$ python3 -q
>>> import numpy as np
>>> np.set_printoptions(precision=2, suppress=True, linewidth=140, sign=" ")
>>> M = np.loadtxt("case16.csv", delimiter=",")
>>> M
array([[-6., -4.,  4.,  5., -5., 12.],
       [-4.,  6.,  5., 13., -9., -7.],
       [ 4.,  5.,  0.,  5.,  6., -3.],
       [ 5., 13.,  5., 10.,  5.,  7.],
       [-5., -9.,  6.,  5.,  2.,  3.],
       [12., -7., -3.,  7.,  3.,  0.]])
>>> # symmetric, so the eigenvalues are real
>>> def softmax(z):
...     e = np.exp(z - z.max(axis=-1, keepdims=True))
...     return e / e.sum(axis=-1, keepdims=True)
... 
>>> np.round(softmax(M[5]), 2) + 0
array([ 0.99,  0.  ,  0.  ,  0.01,  0.  ,  0.  ])
>>> np.round(softmax(10 * M[5]), 2) + 0
array([ 1.,  0.,  0.,  0.,  0.,  0.])
>>> softmax(M).sum(axis=1)
array([ 1.,  1.,  1.,  1.,  1.,  1.])
>>> scores = M @ M.T / np.sqrt(6)
>>> softmax(scores).round(6).argmax(axis=1)
array([ 0,  1,  3,  3,  4,  5])
>>> np.round(softmax(scores + np.triu(np.full(scores.shape, -np.inf), 1)), 2) + 0
array([[ 1.,  0.,  0.,  0.,  0.,  0.],
       [ 0.,  1.,  0.,  0.,  0.,  0.],
       [ 0.,  0.,  1.,  0.,  0.,  0.],
       [ 0.,  0.,  0.,  1.,  0.,  0.],
       [ 0.,  0.,  0.,  0.,  1.,  0.],
       [ 0.,  0.,  0.,  0.,  0.,  1.]])
>>> np.round(softmax(scores)[5] @ M, 2) + 0
array([12., -7., -3.,  7.,  3.,  0.])
>>> try:
...     np.linalg.cholesky(M)
... except np.linalg.LinAlgError as e:
...     print(e)
... 
Matrix is not positive definite
>>> np.round(np.linalg.eigvalsh(M).min(), 2)
np.float64(-20.66)
>>> np.all(np.linalg.eigvalsh(M) > 0)
np.False_
>>> evals, V = np.linalg.eigvalsh(M)
Traceback (most recent call last):
  File "<python-input-16>", line 1, in <module>
    evals, V = np.linalg.eigvalsh(M)
    ^^^^^^^^
ValueError: too many values to unpack (expected 2)
>>> evals, V = np.linalg.eigh(M)
>>> np.round(V @ np.diag(evals) @ V.T, 2) + 0
array([[-6., -4.,  4.,  5., -5., 12.],
       [-4.,  6.,  5., 13., -9., -7.],
       [ 4.,  5.,  0.,  5.,  6., -3.],
       [ 5., 13.,  5., 10.,  5.,  7.],
       [-5., -9.,  6.,  5.,  2.,  3.],
       [12., -7., -3.,  7.,  3.,  0.]])
>>> np.unique(evals.round(6) + 0, return_counts=True)[1]
array([ 1,  1,  1,  1,  1,  1])
>>> np.linalg.eigvalsh(M @ M)
array([   2.87,   67.21,  222.92,  307.96,  426.9 ,  554.13])
>>> (evals > 1e-8).sum(), (evals < -1e-8).sum()
(np.int64(3), np.int64(3))
>>> np.linalg.svd(M, compute_uv=False)
array([ 23.54,  20.66,  17.55,  14.93,   8.2 ,   1.69])
